% python3 -q
>>> import numpy as np
>>> import numpy.linalg as la
>>> np.set_printoptions(precision=3, suppress=True, linewidth=200)
>>> q, _ = la.qr(np.array([[1.2, -0.7, -1.8, 0.3],
...     [-0.5, -0.8, -1.0, 1.3],
...     [0.4, -0.2, 0.9, 0.2],
...     [-0.4, -0.4, 1.3, 2.0],
...     [-1.5, 0.6, -0.2, -0.1]]))
>>> A = q @ q.T
>>> A
array([[ 0.887,  0.025, -0.263,  0.018, -0.174],
       [ 0.025,  0.994,  0.059, -0.004,  0.039],
       [-0.263,  0.059,  0.389,  0.042, -0.404],
       [ 0.018, -0.004,  0.042,  0.997,  0.028],
       [-0.174,  0.039, -0.404,  0.028,  0.733]])
>>> # projection: eigenvalues are 0 or 1
>>> U, s, Vt = la.svd(A)
>>> s.round(3) + 0
array([1., 1., 1., 1., 0.])
>>> np.argmax(s[:-1] / (s[1:] + 1e-6)) + 1
np.int64(4)
>>> Y = U[:, :4] @ np.diag(s[:4]) @ Vt[:4]
>>> round(np.abs(A - Y).max(), 3)
np.float64(0.0)
>>> la.matrix_rank(A, rtol=0.05)
np.int64(4)
>>> round(la.norm(A - Y, 2), 3), np.round(s[4], 3)
(np.float64(0.0), np.float64(0.0))
>>> Y
array([[ 0.887,  0.025, -0.263,  0.018, -0.174],
       [ 0.025,  0.994,  0.059, -0.004,  0.039],
       [-0.263,  0.059,  0.389,  0.042, -0.404],
       [ 0.018, -0.004,  0.042,  0.997,  0.028],
       [-0.174,  0.039, -0.404,  0.028,  0.733]])
>>> Y = A / la.norm(A, axis=1, keepdims=True)
>>> gram = Y @ Y.T
>>> la.norm(Y, axis=1)
array([1., 1., 1., 1., 1.])
>>> (gram - 2 * np.eye(5)).round(6).argmax(axis=1)
array([1, 2, 1, 2, 1])
>>> np.argwhere(np.triu(np.abs(gram) > 0.95, 1))
array([], shape=(0, 2), dtype=int64)
>>> gram
array([[ 1.   ,  0.027, -0.448,  0.019, -0.215],
       [ 0.027,  1.   ,  0.094, -0.004,  0.045],
       [-0.448,  0.094,  1.   ,  0.068, -0.757],
       [ 0.019, -0.004,  0.068,  1.   ,  0.033],
       [-0.215,  0.045, -0.757,  0.033,  1.   ]])
>>> rank = la.matrix_rank(A)
>>> rank
np.int64(4)
>>> ns = la.svd(A)[2][rank:].T
>>> np.allclose(A @ ns, 0)
True
>>> ns.shape
(5, 1)
>>> [int(la.matrix_rank(A[:i])) for i in range(1, len(A) + 1)]
[1, 2, 3, 4, 4]
>>> W0 = np.load("out0.npy")
>>> W0
array([[-1.28, -0.47, -0.39,  1.3 ,  0.8 , -1.94,  0.59, -0.49,  1.64],
       [-0.11, -0.03,  2.12, -1.14, -0.62,  0.15, -1.14, -0.48,  1.35],
       [ 1.  ,  0.24,  1.85, -2.13, -0.95,  2.23, -1.52,  0.23, -0.72],
       [-0.09, -0.27,  4.83, -3.15, -1.17,  1.52, -3.04, -0.71,  2.25]])
>>> vec = np.array([1, 2, 3, 5, 1, 3, 5, 4, 0])
>>> h1 = np.maximum(W0 @ vec, 0)
>>> W0.T @ h1
array([0., 0., 0., 0., 0., 0., 0., 0., 0.])
>>> np.tanh(W0 @ vec)
array([-0.726, -1.   , -1.   , -1.   ])
>>> la.cond(W0) > 100
np.True_
>>> round(la.norm(W0, 2) / la.norm(W0), 3)
np.float64(0.903)
>>> la.matrix_rank(W0, rtol=0.1)
np.int64(2)
>>> np.argsort(-la.norm(W0, axis=0).round(6), kind="stable")[:3]
array([2, 3, 6])
>>> U, s, Vt = la.svd(W0, full_matrices=False)
>>> np.round(s / s[0], 3) + 0
array([1.   , 0.473, 0.046, 0.   ])
>>> np.round(U.T @ U, 3) + 0
array([[1., 0., 0., 0.],
       [0., 1., 0., 0.],
       [0., 0., 1., 0.],
       [0., 0., 0., 1.]])
>>> np.round(U.T @ W0 @ Vt.T, 3) + 0
array([[8.595, 0.   , 0.   , 0.   ],
       [0.   , 4.063, 0.   , 0.   ],
       [0.   , 0.   , 0.392, 0.   ],
       [0.   , 0.   , 0.   , 0.   ]])
>>> w, evecs = la.eigh(A)
>>> vec = np.array([0, -1, 1, 0, 0])
>>> round(vec @ A @ vec, 3)
np.float64(1.266)
>>> round(float(vec @ A @ vec / (vec @ vec)), 3), np.round(w[0], 3), round(w[-1], 3)
(0.633, np.float64(-0.0), np.float64(1.0))
>>> evecs * np.abs(w) @ evecs.T
array([[ 0.887,  0.025, -0.263,  0.018, -0.174],
       [ 0.025,  0.994,  0.059, -0.004,  0.039],
       [-0.263,  0.059,  0.389,  0.042, -0.404],
       [ 0.018, -0.004,  0.042,  0.997,  0.028],
       [-0.174,  0.039, -0.404,  0.028,  0.733]])
>>> round(float(np.abs(A).sum(axis=1).max()), 3), round(np.abs(w).max(), 3)
(1.377, np.float64(1.0))
